$ ipython --no-banner

In [1]: import numpy as np

In [2]: np.set_printoptions(suppress=True, linewidth=200)

In [3]: K = np.loadtxt("mat.csv", delimiter=",")

In [4]: K
Out[4]: 
array([[  6.,  -3.,  -3.,   5.,  18.],
       [  3.,  -9.,  -3.,   9.,   9.],
       [ -7.,   5.,   1.,   9., -21.],
       [  4.,  -8.,   8.,   0.,  12.],
       [  8.,   4.,  -4.,   3.,  24.]])

In [5]: r0 = np.array([1, 3])

In [6]: np.polyval(r0, K[2])
Out[6]: array([ -4.,   8.,   4.,  12., -18.])

In [7]: np.convolve(K[2], r0)
Out[7]: array([ -7., -16.,  16.,  12.,   6., -63.])

In [8]: rng = np.random.default_rng(1818)

In [9]: F = np.eye(5, dtype=int)[rng.permutation(5)]

In [10]: F
Out[10]: 
array([[0, 0, 0, 0, 1],
       [0, 0, 0, 1, 0],
       [0, 0, 1, 0, 0],
       [1, 0, 0, 0, 0],
       [0, 1, 0, 0, 0]])

In [11]: # orthonormal columns

In [12]: F @ F.T
Out[12]: 
array([[1, 0, 0, 0, 0],
       [0, 1, 0, 0, 0],
       [0, 0, 1, 0, 0],
       [0, 0, 0, 1, 0],
       [0, 0, 0, 0, 1]])

In [13]: np.round(np.linalg.norm(F, axis=0), 2)
Out[13]: array([1., 1., 1., 1., 1.])

In [14]: np.round(np.linalg.pinv(F), 2)
Out[14]: 
array([[0., 0., 0., 1., 0.],
       [0., 0., 0., 0., 1.],
       [0., 0., 1., 0., 0.],
       [0., 1., 0., 0., 0.],
       [1., 0., 0., 0., 0.]])

In [15]: F.T @ F
Out[15]: 
array([[1, 0, 0, 0, 0],
       [0, 1, 0, 0, 0],
       [0, 0, 1, 0, 0],
       [0, 0, 0, 1, 0],
       [0, 0, 0, 0, 1]])

In [16]: round(np.abs(np.linalg.eigvals(F)).max(), 2)
Out[16]: np.float64(1.0)

In [17]: np.allclose(F @ F.T, F.T @ F)
Out[17]: True

In [18]: np.round(np.sort(np.abs(np.linalg.eigvals(F))), 2)
Out[18]: array([1., 1., 1., 1., 1.])

In [19]: (F - F.T) / 2
Out[19]: 
array([[ 0. ,  0. ,  0. , -0.5,  0.5],
       [ 0. ,  0. ,  0. ,  0.5, -0.5],
       [ 0. ,  0. ,  0. ,  0. ,  0. ],
       [ 0.5, -0.5,  0. ,  0. ,  0. ],
       [-0.5,  0.5,  0. ,  0. ,  0. ]])

In [20]: np.trace(F)
Out[20]: np.int64(1)

In [21]: M = np.load("out16.npy")

In [22]: M
Out[22]: 
array([[ -7.09,   6.07,  -4.96],
       [  8.35, -10.12,  -7.38],
       [ -7.32,  -8.17,  -5.25],
       [ -5.31,  10.88,   4.81],
       [ -5.66, -15.14,   8.27],
       [  2.72,   0.33,  -0.85],
       [-14.85,  -3.74,  -6.2 ],
       [ -8.42,  -8.54,   4.01],
       [ 29.22,  -9.44,  -8.25],
       [ 11.08,  -2.59,  -5.05],
       [ -6.03,  19.33, -10.81]])

In [23]: Xs = M - M.mean(axis=1)
Traceback (most recent call last):
  Cell In[23], line 1
    Xs = M - M.mean(axis=1)
ValueError: operands could not be broadcast together with shapes (11,3) (11,) 


In [24]: Xs = M - M.mean(axis=0)

In [25]: U, sig, vt = np.linalg.svd(Xs, full_matrices=False)

In [26]: np.round((sig ** 2).sum() ** 2 / (sig ** 4).sum(), 2)
Out[26]: np.float64(2.19)

In [27]: np.round(sig ** 2 / (sig ** 2).sum(), 2)
Out[27]: array([0.58, 0.34, 0.08])

In [28]: np.abs(U[:, 0]).argmax()
Out[28]: np.int64(8)

In [29]: np.round(Xs.mean(axis=0), 2) + 0
Out[29]: array([0., 0., 0.])

In [30]: np.searchsorted(np.cumsum(sig ** 2) / (sig ** 2).sum(), 0.9) + 1
Out[30]: np.int64(2)
